% ipython --no-banner

In [1]: import numpy as np

In [2]: import numpy.linalg as la

In [3]: np.set_printoptions(precision=2, suppress=True, linewidth=120)

In [4]: f = np.array([2, 2, 0])

In [5]: r1 = np.array([1, 0, 0])

In [6]: arr = np.outer(f, r1)

In [7]: print(arr)
[[2 0 0]
 [2 0 0]
 [0 0 0]]

In [8]: # columns 1 and 2 are equal

In [9]: U, sigma, VT = la.svd(arr)

In [10]: print(np.argmax(sigma[:-1] / (sigma[1:] + 1e-6)) + 1)
1

In [11]: print(sigma)
[2.83 0.   0.  ]

In [12]: M2 = U[:, :1] @ np.diag(sigma[:1]) @ VT[:1]

In [13]: print(M2)
[[2. 0. 0.]
 [2. 0. 0.]
 [0. 0. 0.]]

In [14]: print(round(float(np.abs(arr - M2).max()), 2))
0.0

In [15]: print(round(float(la.norm(arr - M2, 2)), 2), sigma[1])
0.0 0.0

In [16]: E = np.array([[1.8, 0.9, 0.0, 0.5],
    ...:     [0.2, -1.1, 1.5, -0.7],
    ...:     [1.2, -0.4, -1.5, -0.5],
    ...:     [-0.2, -1.2, -0.9, -2.3],
    ...:     [-0.6, -1.0, 0.7, 0.5],
    ...:     [-0.6, -0.4, 0.2, 0.3],
    ...:     [1.2, 1.8, 0.4, -1.1],
    ...:     [0.4, 0.3, -0.2, -1.3],
    ...:     [1.5, -0.3, 1.2, 0.8],
    ...:     [0.0, -0.3, -0.9, -1.7],
    ...:     [1.6, 2.4, -0.2, 0.4]])

In [17]: E[9] *= 20

In [18]: print(E)
[[  1.8   0.9   0.    0.5]
 [  0.2  -1.1   1.5  -0.7]
 [  1.2  -0.4  -1.5  -0.5]
 [ -0.2  -1.2  -0.9  -2.3]
 [ -0.6  -1.    0.7   0.5]
 [ -0.6  -0.4   0.2   0.3]
 [  1.2   1.8   0.4  -1.1]
 [  0.4   0.3  -0.2  -1.3]
 [  1.5  -0.3   1.2   0.8]
 [  0.   -6.  -18.  -34. ]
 [  1.6   2.4  -0.2   0.4]]

In [19]: # row 9 dominates

In [20]: cen = E - E.mean(axis=0)

In [21]: vecs = la.svd(cen)[2][:1]

In [22]: M2 = cen - cen @ vecs.T @ vecs

In [23]: print((cen @ vecs.T).std(axis=0))
[11.18]

In [24]: print(la.norm(M2, axis=1).round(6).argmax())
10

In [25]: print(round(la.norm(M2) / la.norm(cen), 2))
0.14

In [26]: C = E[[0, 9]].astype(float)

In [27]: for _ in range(5):
    ...:     z = la.norm(E[:, None] - C, axis=-1).argmin(axis=1)
    ...:     C = np.array([E[z == j].mean(axis=0) for j in range(2)])
    ...: 

In [28]: print(z)
[0 0 0 0 0 0 0 0 0 1 0]

In [29]: print(np.abs(C[1] - C[0]).argmax())
3

In [30]: m1 = np.load("test18.npy")

In [31]: print(m1)
[[ 2  0  0  0  0]
 [ 0  0  0 -7  0]
 [ 0  5  0  0  0]
 [ 0  0  0  0 -4]
 [ 0  0 -5  0  0]]

In [32]: # 2 groups of indices that never mix

In [33]: vec = np.array([2, 1, 3, -5, -4])

In [34]: print(m1 @ np.ones(5))
[ 2. -7.  5. -4. -5.]

In [35]: print(m1 * vec)
[[  4   0   0   0   0]
 [  0   0   0  35   0]
 [  0   5   0   0   0]
 [  0   0   0   0  16]
 [  0   0 -15   0   0]]

In [36]: print((m1 * vec).sum(axis=1))
[  4  35   5  16 -15]

In [37]: f, r1 = m1[1], m1[4]

In [38]: print(f @ r1)
0

In [39]: print(f @ f)
49

In [40]: p = (f @ r1) / (f @ f) * f

In [41]: print(la.matrix_rank(np.outer(f, r1)))
1

In [42]: print(r1 - p)
[ 0.  0. -5.  0.  0.]

In [43]: print(p)
[ 0.  0.  0. -0.  0.]

In [44]: print(round(float(la.norm(f + r1) ** 2 + la.norm(f - r1) ** 2), 2))
148.0

In [45]: print(np.outer(f, r1))
[[ 0  0  0  0  0]
 [ 0  0  0  0  0]
 [ 0  0  0  0  0]
 [ 0  0 35  0  0]
 [ 0  0  0  0  0]]

In [46]: proj = np.triu(np.array([[2, 5, 2, 3, 8],
    ...:     [3, 7, 0, 5, 0],
    ...:     [8, 4, 0, 7, 4],
    ...:     [1, 1, 8, 6, 7],
    ...:     [2, 5, 8, 4, 0]]), 1) + np.eye(5)

In [47]: M2 = proj @ m1 @ la.inv(proj)

In [48]: print(np.trace(M2), np.trace(m1))
2.0 2

In [49]: print(la.matrix_rank(M2))
5

In [50]: print(proj @ m1 - m1 @ proj)
[[  0.   0. -44. -41. -28.]
 [  0.   0.   0.   0.  29.]
 [  0.   0. -20. -25. -28.]
 [  0.   0. -35.   0.   0.]
 [  0.   0.   0.  35.  20.]]

In [51]: print(np.round(np.poly(M2), 2) + 0)
[    1.    -2.     0.     0.   700. -1400.]

In [52]: A = np.array([[-1, 1], [-3, 0], [-3, -3], [-2, 2], [-2, -3]])

In [53]: A[3] = A[4]

In [54]: print(A)
[[-1  1]
 [-3  0]
 [-3 -3]
 [-2 -3]
 [-2 -3]]

In [55]: # rows 3 and 4 are equal

In [56]: rng = np.random.default_rng(8316)

In [57]: M2 = A + rng.integers(-2, 3, (5, 1)) @ rng.integers(-2, 3, (1, 2))

In [58]: print(M2)
[[-1 -1]
 [-3  2]
 [-3 -7]
 [-2 -5]
 [-2 -1]]

In [59]: print(M2 - A)
[[ 0 -2]
 [ 0  2]
 [ 0 -4]
 [ 0 -2]
 [ 0  2]]

In [60]: print(la.matrix_rank(M2 - A, tol=1e-8))
1

In [61]: def softmax(z):
    ...:     e = np.exp(z - z.max(axis=-1, keepdims=True))
    ...:     return e / e.sum(axis=-1, keepdims=True)
    ...: 

In [62]: print(softmax(10 * A[2]))
[0.5 0.5]

In [63]: print(softmax(A[2]))
[0.5 0.5]

In [64]: S = A @ A.T / np.sqrt(2)

In [65]: print(softmax(S)[2] @ A)
[-2.81 -3.  ]

In [66]: print(np.round(softmax(S + np.triu(np.full(S.shape, -np.inf), 1)), 2) + 0)
[[1.   0.   0.   0.   0.  ]
 [0.01 0.99 0.   0.   0.  ]
 [0.   0.   1.   0.   0.  ]
 [0.   0.   0.8  0.2  0.  ]
 [0.   0.   0.67 0.16 0.16]]

In [67]: M2 = np.c_[A[:, :1] @ np.array([[-1]]), np.array([1, 0, -1, -2, -2])]

In [68]: print(M2)
[[ 1  1]
 [ 3  0]
 [ 3 -1]
 [ 2 -2]
 [ 2 -2]]

In [69]: print(la.norm(la.qr(A)[0].T @ M2, axis=0) ** 2 / ((M2 ** 2).sum(axis=0) + 1e-12))
[1.   0.93]

In [70]: print(la.matrix_rank(M2))
2

In [71]: data = np.loadtxt("block9.csv", delimiter=",")

In [72]: print(data)
[[-1.  0.  1.  2.  3.]
 [ 4.  5.  6.  7.  8.]
 [ 9. 10. 11. 12. 13.]]

In [73]: # rows and columns are dependent

In [74]: rk = la.matrix_rank(data)

In [75]: print(rk)
2

In [76]: null = la.svd(data)[2][rk:].T

In [77]: print(np.allclose(data @ null, 0))
True

In [78]: K = np.loadtxt("sample15.csv", delimiter=",")

In [79]: print(K)
[[ 4.5   4.5   4.5  -5.55]
 [ 3.88  3.88  3.88 -4.62]
 [ 3.4   3.4   3.4  -3.93]
 [ 2.77  2.77  2.77 -3.06]
 [ 2.23  2.23  2.23 -2.38]
 [ 1.04  1.04  1.04 -1.04]
 [ 0.97  0.97  0.97 -0.97]
 [ 0.62  0.62  0.62 -0.63]
 [ 0.09  0.09  0.09 -0.19]
 [-0.1  -0.1  -0.1  -0.05]
 [-0.12 -0.12 -0.12 -0.03]
 [-0.12 -0.12 -0.12 -0.02]
 [-0.12 -0.12 -0.12 -0.01]
 [-0.1  -0.1  -0.1   0.  ]
 [-0.09 -0.09 -0.09  0.  ]
 [-0.04 -0.04 -0.04  0.  ]
 [ 0.53  0.53  0.53  0.03]
 [ 0.91  0.91  0.91  0.1 ]
 [ 1.34  1.34  1.34  0.22]
 [ 1.42  1.42  1.42  0.25]
 [ 1.59  1.59  1.59  0.31]
 [ 3.06  3.06  3.06  1.04]
 [ 3.83  3.83  3.83  1.55]
 [ 4.07  4.07  4.07  1.72]
 [ 6.77  6.77  6.77  4.14]
 [ 7.44  7.44  7.44  4.87]
 [ 8.55  8.55  8.55  6.16]
 [ 9.5   9.5   9.5   7.34]]

In [80]: cov = np.cov(E, rowvar=False)

In [81]: print(np.median(E, axis=0))
[ 0.4 -0.4  0.  -0.5]

In [82]: print(np.argsort(-E.std(axis=0).round(6), kind="stable"))
[3 2 1 0]

In [83]: print(np.corrcoef(E.T))
[[1.   0.54 0.2  0.24]
 [0.54 1.   0.82 0.85]
 [0.2  0.82 1.   0.99]
 [0.24 0.85 0.99 1.  ]]

In [84]: print(cov)
[[  0.8    1.06   0.99   2.22]
 [  1.06   4.77   9.94  18.89]
 [  0.99   9.94  30.59  55.78]
 [  2.22  18.89  55.78 103.92]]
